% ipython --no-banner

In [1]: import numpy as np

In [2]: np.set_printoptions(precision=2, suppress=True, linewidth=100)

In [3]: tidy = lambda a: np.round(a, 2) + 0

In [4]: X = np.load("run8.npy")

In [5]: X
Out[5]: 
array([[ 0.,  0.,  0.,  0.,  9.],
       [ 0.,  0.,  0.,  0.,  8.],
       [ 0.,  0.,  0.,  0.,  4.],
       [ 0.,  0.,  0.,  0., -4.],
       [ 9.,  8.,  4., -4.,  0.]])

In [6]: try:
   ...:     np.linalg.cholesky(X)
   ...: except np.linalg.LinAlgError as e:
   ...:     print(repr(e))
   ...: 
LinAlgError('Matrix is not positive definite')

In [7]: np.all(np.linalg.eigvalsh(X) > 0)
Out[7]: np.False_

In [8]: tidy(np.linalg.eigvalsh(X).min())
Out[8]: np.float64(-13.3)

In [9]: np.diff(X, axis=0)
Out[9]: 
array([[ 0.,  0.,  0.,  0., -1.],
       [ 0.,  0.,  0.,  0., -4.],
       [ 0.,  0.,  0.,  0., -8.],
       [ 9.,  8.,  4., -4.,  4.]])

In [10]: np.count_nonzero(X)
Out[10]: np.int64(8)

In [11]: np.linalg.matrix_rank(X)
Out[11]: np.int64(2)

In [12]: X.shape
Out[12]: (5, 5)

In [13]: X[:, 5]
Traceback (most recent call last):
  Cell In[13], line 1
    X[:, 5]
IndexError: index 5 is out of bounds for axis 1 with size 5


In [14]: tidy(np.linalg.svd(X, compute_uv=False))
Out[14]: array([13.3, 13.3,  0. ,  0. ,  0. ])

In [15]: X.mean(axis=0)
Out[15]: array([ 1.8,  1.6,  0.8, -0.8,  3.4])

In [16]: np.abs(X).max()
Out[16]: np.float64(9.0)

In [17]: P = np.triu(np.array([[0, -3, -2, 0, -2],
    ...:     [0, 1, 2, 0, -1],
    ...:     [1, 0, -3, -1, -1],
    ...:     [-1, 1, 0, 3, -3],
    ...:     [1, 0, -1, -1, -2]]), 1) + np.eye(5)

In [18]: out = P @ X @ np.linalg.inv(P)

In [19]: tidy(np.linalg.det(out))
Out[19]: np.float64(0.0)

In [20]: tidy(np.poly(out))
Out[20]: array([   1.,    0., -177.,    0.,    0.,    0.])

In [21]: P @ X - X @ P
Out[21]: 
array([[-18., -16.,  -8.,   8., -32.],
       [ -9.,  -8.,  -4.,   4.,   8.],
       [ -9.,  -8.,  -4.,   4.,   4.],
       [-27., -24., -12.,  12.,   0.],
       [  0.,  27.,   2.,   4.,  18.]])

In [22]: np.linalg.matrix_rank(out)
Out[22]: np.int64(2)

In [23]: rank = np.linalg.matrix_rank(X)

In [24]: rank
Out[24]: np.int64(2)

In [25]: null = np.linalg.svd(X)[2][rank:].T

In [26]: null.shape
Out[26]: (5, 3)

In [27]: tidy(X @ null)
Out[27]: 
array([[0., 0., 0.],
       [0., 0., 0.],
       [0., 0., 0.],
       [0., 0., 0.],
       [0., 0., 0.]])

In [28]: np.trace(X)
Out[28]: np.float64(0.0)

In [29]: tidy(np.linalg.matrix_power(X, 3))
Out[29]: 
array([[   0.,    0.,    0.,    0., 1593.],
       [   0.,    0.,    0.,    0., 1416.],
       [   0.,    0.,    0.,    0.,  708.],
       [   0.,    0.,    0.,    0., -708.],
       [1593., 1416.,  708., -708.,    0.]])

In [30]: tidy(np.sort(np.abs(np.linalg.eigvals(X))))
Out[30]: array([ 0. ,  0. ,  0. , 13.3, 13.3])

In [31]: np.linalg.determinant(X)
Traceback (most recent call last):
  Cell In[31], line 1
    np.linalg.determinant(X)
AttributeError: module 'numpy.linalg' has no attribute 'determinant'


In [32]: tidy(np.abs(np.linalg.eigvals(X)).max())
Out[32]: np.float64(13.3)

In [33]: tidy(np.linalg.det(X))
Out[33]: np.float64(0.0)

In [34]: J = np.loadtxt("sample12.csv", delimiter=",")

In [35]: J
Out[35]: 
array([[-2.,  4.,  0.,  0.],
       [ 4., -2.,  4.,  0.],
       [ 0.,  4., -3.,  4.],
       [ 0.,  0.,  4.,  2.]])

In [36]: np.einsum("ii->", J)
Out[36]: np.float64(-5.0)

In [37]: tidy(np.linalg.det(J.T))
Out[37]: np.float64(328.0)

In [38]: tidy(np.linalg.det(J[::-1]))
Out[38]: np.float64(328.0)

In [39]: tidy(np.poly(J))
Out[39]: array([   1.,    5.,  -46., -100.,  328.])

In [40]: tidy(np.linalg.det(2 * J)), tidy(np.linalg.det(J))
Out[40]: (np.float64(5248.0), np.float64(328.0))

In [41]: np.kron(np.eye(2, dtype=int), J)
Out[41]: 
array([[-2.,  4.,  0.,  0., -0.,  0.,  0.,  0.],
       [ 4., -2.,  4.,  0.,  0., -0.,  0.,  0.],
       [ 0.,  4., -3.,  4.,  0.,  0., -0.,  0.],
       [ 0.,  0.,  4.,  2.,  0.,  0.,  0.,  0.],
       [-0.,  0.,  0.,  0., -2.,  4.,  0.,  0.],
       [ 0., -0.,  0.,  0.,  4., -2.,  4.,  0.],
       [ 0.,  0., -0.,  0.,  0.,  4., -3.,  4.],
       [ 0.,  0.,  0.,  0.,  0.,  0.,  4.,  2.]])

In [42]: out = np.linalg.inv(J)

In [43]: tidy(np.linalg.det(J) * out)
Out[43]: 
array([[ 12.,  88.,  32., -64.],
       [ 88.,  44.,  16., -32.],
       [ 32.,  16., -24.,  48.],
       [-64., -32.,  48.,  68.]])

In [44]: tidy(np.linalg.slogdet(J)[0])
Out[44]: np.float64(1.0)

In [45]: np.allclose(out, J.T)
Out[45]: False

In [46]: rng = np.random.default_rng(92953)

In [47]: labels = rng.permutation(4)

In [48]: out = J[:, labels] * rng.choice([-1, 1], 4)

In [49]: out
Out[49]: 
array([[-2.,  4., -0., -0.],
       [ 4., -2., -0., -4.],
       [ 0.,  4., -4.,  3.],
       [ 0.,  0., -2., -4.]])

In [50]: left, _, VT = np.linalg.svd(J.T @ out)

In [51]: tidy(np.linalg.lstsq(J, out)[0])
Out[51]: 
array([[ 1.,  0.,  0.,  0.],
       [ 0.,  1.,  0.,  0.],
       [ 0.,  0.,  0., -1.],
       [ 0.,  0., -1.,  0.]])

In [52]: labels
Out[52]: array([0, 1, 3, 2])

In [53]: out = np.array([[-2, 2, -1], [-2, -1, 0], [-2, 1, 2]])

In [54]: m1 = np.tril(out)

In [55]: m1
Out[55]: 
array([[-2,  0,  0],
       [-2, -1,  0],
       [-2,  1,  2]])

In [56]: np.linalg.matrix_power(m1 - np.diag(np.diag(m1)), 3)
Out[56]: 
array([[0, 0, 0],
       [0, 0, 0],
       [0, 0, 0]])

In [57]: [int(np.linalg.matrix_rank(np.linalg.matrix_power(m1, p))) for p in range(1, 4)]
Out[57]: [3, 3, 3]

In [58]: np.prod(np.diag(m1)), tidy(np.linalg.det(m1))
Out[58]: (np.int64(4), np.float64(4.0))

In [59]: tidy(np.sort(np.linalg.eigvals(m1)))
Out[59]: array([-2., -1.,  2.])

In [60]: m1 @ m1
Out[60]: 
array([[ 4,  0,  0],
       [ 6,  1,  0],
       [-2,  1,  4]])

In [61]: P = np.triu(np.array([[1, 0, -3], [3, -2, 3], [0, 0, 0]]), 1) + np.eye(3)

In [62]: out = P @ m1 @ np.linalg.inv(P)

In [63]: np.linalg.matrix_rank(out)
Out[63]: np.int64(3)

In [64]: P @ m1 - m1 @ P
Out[64]: 
array([[  6.,  -3., -12.],
       [ -6.,   3.,   3.],
       [  0.,   0.,  -9.]])

In [65]: out
Out[65]: 
array([[  4.,  -3.,  15.],
       [ -8.,   2., -24.],
       [ -2.,   1.,  -7.]])

In [66]: np.argsort(-np.linalg.norm(out, axis=0).round(6), kind="stable")[:3]
Out[66]: array([2, 0, 1])

In [67]: tidy(np.abs(np.linalg.svd(out)[2][-1]))
Out[67]: array([0.82, 0.48, 0.31])

In [68]: tidy(np.linalg.norm(out, 2) / np.linalg.norm(out))
Out[68]: np.float64(1.0)

In [69]: round(np.log10(np.linalg.cond(out)))
Out[69]: 3

In [70]: np.linalg.matrix_rank(out, rtol=0.1)
Out[70]: np.int64(1)
